$ ipython --no-banner

In [1]: import numpy as np

In [2]: np.set_printoptions(precision=3, suppress=True, linewidth=200)

In [3]: A = np.loadtxt("w.csv", delimiter=",")

In [4]: A
Out[4]: 
array([[ 11.118,  19.642, -18.226],
       [ 12.198,  19.871, -19.809],
       [ 11.096,  20.018, -18.862],
       [  8.646,  19.676, -20.752],
       [ 10.987,  19.436, -21.771],
       [ 11.264,  20.476, -20.242],
       [  8.569,  19.855, -20.094],
       [  9.523,  20.059, -20.77 ],
       [  8.595,  18.239, -22.262],
       [  9.816,  18.975, -19.127]])

In [5]: A @ A
Traceback (most recent call last):
  Cell In[5], line 1
    A @ A
ValueError: matmul: Input operand 1 has a mismatch in its core dimension 0, with gufunc signature (n?,k),(k,m?)->(n?,m?) (size 10 is different from 3)


In [6]: gram = A.T @ A

In [7]: np.diag(gram)
Out[7]: array([1052.211, 3854.851, 4091.32 ])

In [8]: np.linalg.svd(A, compute_uv=False) ** 2
Out[8]: array([8970.71 ,   22.485,    5.186])

In [9]: np.linalg.eigvalsh(gram)[::-1]
Out[9]: array([8970.71 ,   22.485,    5.186])

In [10]: gram
Out[10]: 
array([[ 1052.211,  2001.372, -2049.256],
       [ 2001.372,  3854.851, -3959.695],
       [-2049.256, -3959.695,  4091.32 ]])

In [11]: np.linalg.matrix_rank(gram)
Out[11]: np.int64(3)

In [12]: cen = A - A.mean(axis=0)

In [13]: Uu, sigma, VT = np.linalg.svd(cen, full_matrices=False)

In [14]: np.abs(VT[0]).argmax()
Out[14]: np.int64(0)

In [15]: np.linalg.matrix_rank(cen)
Out[15]: np.int64(3)

In [16]: np.abs(Uu[:, 0]).argmax()
Out[16]: np.int64(8)

In [17]: np.abs(VT[-1])
Out[17]: array([0.183, 0.974, 0.133])

In [18]: np.round(cen.mean(axis=0), 3) + 0
Out[18]: array([0., 0., 0.])

In [19]: (np.sign(Uu[:, 0]) == np.sign(Uu[0, 0])).astype(int)
Out[19]: array([1, 1, 1, 0, 0, 1, 0, 0, 0, 1])

In [20]: round((sigma ** 2).sum() ** 2 / (sigma ** 4).sum(), 3)
Out[20]: np.float64(1.923)

In [21]: VT[0] * np.sign(VT[0, np.abs(VT[0]).argmax()])
Out[21]: array([0.724, 0.225, 0.652])

In [22]: m1 = np.load("a.npy")

In [23]: m1
Out[23]: 
array([[ 2, -6,  0, -1,  6,  0, -4,  2,  5],
       [-6,  0, -1,  2, -3,  0,  1,  5, -3],
       [ 0, -1,  6,  4,  3,  1, -4,  2,  1],
       [-1,  2,  4, -4,  1, -1, -1,  4,  2],
       [ 6, -3,  3,  1, -6,  0, -3,  4, -1],
       [ 0,  0,  1, -1,  0,  2,  3, -2,  3],
       [-4,  1, -4, -1, -3,  3,  0,  3,  1],
       [ 2,  5,  2,  4,  4, -2,  3,  4, -4],
       [ 5, -3,  1,  2, -1,  3,  1, -4,  0]])

In [24]: # equal to its transpose

In [25]: m1 @ m1
Out[25]: 
array([[122, -41,  45,  18,   8,   0, -20, -30,   8],
       [-41,  85,  -4,   4,   1, -19,  47,  17, -43],
       [ 45,  -4,  84,  22,  26,  -9, -28,  25,   5],
       [ 18,   4,  22,  60,   7,   1,   2,  11, -36],
       [  8,   1,  26,   7, 117, -18, -11,  -6,  31],
       [  0, -19,  -9,   1, -18,  28,   0, -17,  16],
       [-20,  47, -28,   2, -11,   0,  62, -25, -29],
       [-30,  17,  25,  11,  -6, -17, -25, 110, -18],
       [  8, -43,   5, -36,  31,  16, -29, -18,  66]])

In [26]: round(float(np.abs(np.linalg.eigvals(m1)).max()), 3)
Out[26]: 14.531

In [27]: assert m1 == m1.T
Traceback (most recent call last):
  Cell In[27], line 1
    assert m1 == m1.T
ValueError: The truth value of an array with more than one element is ambiguous. Use a.any() or a.all()


In [28]: np.linalg.matrix_power(m1, 4)
Out[28]: 
array([[ 20342, -10381,   9888,   3500,   3815,    886,  -6401,  -6026,   4212],
       [-10381,  13647,  -3342,   1571,  -1812,  -3102,   8660,   4405,  -8927],
       [  9888,  -3342,  11772,   4174,   6211,  -1723,  -6188,   4281,   1514],
       [  3500,   1571,   4174,   5895,    737,  -1075,    148,   2487,  -4477],
       [  3815,  -1812,   6211,    737,  15921,  -2258,  -3545,   -835,   5711],
       [   886,  -3102,  -1723,  -1075,  -2258,   2096,   -480,  -3063,   1988],
       [ -6401,   8660,  -6188,    148,  -3545,   -480,   8828,  -2991,  -5996],
       [ -6026,   4405,   4281,   2487,   -835,  -3063,  -2991,  15309,  -4143],
       [  4212,  -8927,   1514,  -4477,   5711,   1988,  -5996,  -4143,   9972]])

In [29]: np.allclose(m1, m1.T)
Out[29]: True

In [30]: np.sort(np.abs(np.linalg.eigvals(m1)))
Out[30]: array([ 1.182,  3.044,  4.669,  6.007,  7.225, 10.911, 11.305, 12.46 , 14.531])

In [31]: w, evecs = np.linalg.eigh(m1)

In [32]: w.sum(), np.trace(m1)
Out[32]: (np.float64(4.0), np.int64(4))

In [33]: w
Out[33]: array([-11.305, -10.911,  -7.225,  -3.044,  -1.182,   4.669,   6.007,  12.46 ,  14.531])

In [34]: np.round(evecs.T @ m1 @ evecs, 3) + 0
Out[34]: 
array([[-11.305,   0.   ,   0.   ,   0.   ,   0.   ,   0.   ,   0.   ,   0.   ,   0.   ],
       [  0.   , -10.911,   0.   ,   0.   ,   0.   ,   0.   ,   0.   ,   0.   ,   0.   ],
       [  0.   ,   0.   ,  -7.225,   0.   ,   0.   ,   0.   ,   0.   ,   0.   ,   0.   ],
       [  0.   ,   0.   ,   0.   ,  -3.044,   0.   ,   0.   ,   0.   ,   0.   ,   0.   ],
       [  0.   ,   0.   ,   0.   ,   0.   ,  -1.182,   0.   ,   0.   ,   0.   ,   0.   ],
       [  0.   ,   0.   ,   0.   ,   0.   ,   0.   ,   4.669,   0.   ,   0.   ,   0.   ],
       [  0.   ,   0.   ,   0.   ,   0.   ,   0.   ,   0.   ,   6.007,   0.   ,   0.   ],
       [  0.   ,   0.   ,   0.   ,   0.   ,   0.   ,   0.   ,   0.   ,  12.46 ,   0.   ],
       [  0.   ,   0.   ,   0.   ,   0.   ,   0.   ,   0.   ,   0.   ,   0.   ,  14.531]])

In [35]: np.round(evecs.T @ evecs, 3) + 0
Out[35]: 
array([[1., 0., 0., 0., 0., 0., 0., 0., 0.],
       [0., 1., 0., 0., 0., 0., 0., 0., 0.],
       [0., 0., 1., 0., 0., 0., 0., 0., 0.],
       [0., 0., 0., 1., 0., 0., 0., 0., 0.],
       [0., 0., 0., 0., 1., 0., 0., 0., 0.],
       [0., 0., 0., 0., 0., 1., 0., 0., 0.],
       [0., 0., 0., 0., 0., 0., 1., 0., 0.],
       [0., 0., 0., 0., 0., 0., 0., 1., 0.],
       [0., 0., 0., 0., 0., 0., 0., 0., 1.]])

In [36]: (w > 1e-8).sum(), (w < -1e-8).sum()
Out[36]: (np.int64(4), np.int64(5))

In [37]: np.unique(w.round(6) + 0, return_counts=True)[1]
Out[37]: array([1, 1, 1, 1, 1, 1, 1, 1, 1])

In [38]: np.linalg.eigvalsh(m1 @ m1)
Out[38]: array([  1.396,   9.265,  21.8  ,  36.087,  52.197, 119.052, 127.814, 155.249, 211.14 ])

In [39]: np.round(evecs @ np.diag(w) @ evecs.T, 3) + 0
Out[39]: 
array([[ 2., -6.,  0., -1.,  6.,  0., -4.,  2.,  5.],
       [-6.,  0., -1.,  2., -3.,  0.,  1.,  5., -3.],
       [ 0., -1.,  6.,  4.,  3.,  1., -4.,  2.,  1.],
       [-1.,  2.,  4., -4.,  1., -1., -1.,  4.,  2.],
       [ 6., -3.,  3.,  1., -6.,  0., -3.,  4., -1.],
       [ 0.,  0.,  1., -1.,  0.,  2.,  3., -2.,  3.],
       [-4.,  1., -4., -1., -3.,  3.,  0.,  3.,  1.],
       [ 2.,  5.,  2.,  4.,  4., -2.,  3.,  4., -4.],
       [ 5., -3.,  1.,  2., -1.,  3.,  1., -4.,  0.]])

In [40]: q, Rm = np.linalg.qr(m1)

In [41]: q.shape, Rm.shape
Out[41]: ((9, 9), (9, 9))

In [42]: round(float(abs(Rm[0, 0])), 3), np.round(np.linalg.norm(m1[:, 0]), 3)
Out[42]: (11.045, np.float64(11.045))

In [43]: round(float(np.trace(q @ q.T)), 3)
Out[43]: 9.0

In [44]: np.round(q.T @ q, 3) + 0
Out[44]: 
array([[1., 0., 0., 0., 0., 0., 0., 0., 0.],
       [0., 1., 0., 0., 0., 0., 0., 0., 0.],
       [0., 0., 1., 0., 0., 0., 0., 0., 0.],
       [0., 0., 0., 1., 0., 0., 0., 0., 0.],
       [0., 0., 0., 0., 1., 0., 0., 0., 0.],
       [0., 0., 0., 0., 0., 1., 0., 0., 0.],
       [0., 0., 0., 0., 0., 0., 1., 0., 0.],
       [0., 0., 0., 0., 0., 0., 0., 1., 0.],
       [0., 0., 0., 0., 0., 0., 0., 0., 1.]])

In [45]: K = np.diag(np.array([0, 1, -2, 1, 2])) + 3 * np.eye(5, k=1) + 3 * np.eye(5, k=-1)

In [46]: K
Out[46]: 
array([[ 0.,  3.,  0.,  0.,  0.],
       [ 3.,  1.,  3.,  0.,  0.],
       [ 0.,  3., -2.,  3.,  0.],
       [ 0.,  0.,  3.,  1.,  3.],
       [ 0.,  0.,  0.,  3.,  2.]])

In [47]: # symmetric

In [48]: np.round(np.linalg.norm(K, 2) / np.linalg.norm(K), 3)
Out[48]: np.float64(0.613)

In [49]: np.abs(np.linalg.svd(K)[2][-1])
Out[49]: array([0.492, 0.022, 0.498, 0.377, 0.607])

In [50]: np.argsort(-np.linalg.norm(K, axis=0).round(6), kind="stable")[:3]
Out[50]: array([2, 1, 3])

In [51]: np.linalg.cond(K) > 100
Out[51]: np.False_

In [52]: [round(float(x), 3) for x in np.linalg.svd(K, compute_uv=False)[:3]]
Out[52]: [5.548, 5.526, 4.0]

In [53]: np.linalg.matrix_rank(K, rtol=0.1)
Out[53]: np.int64(4)
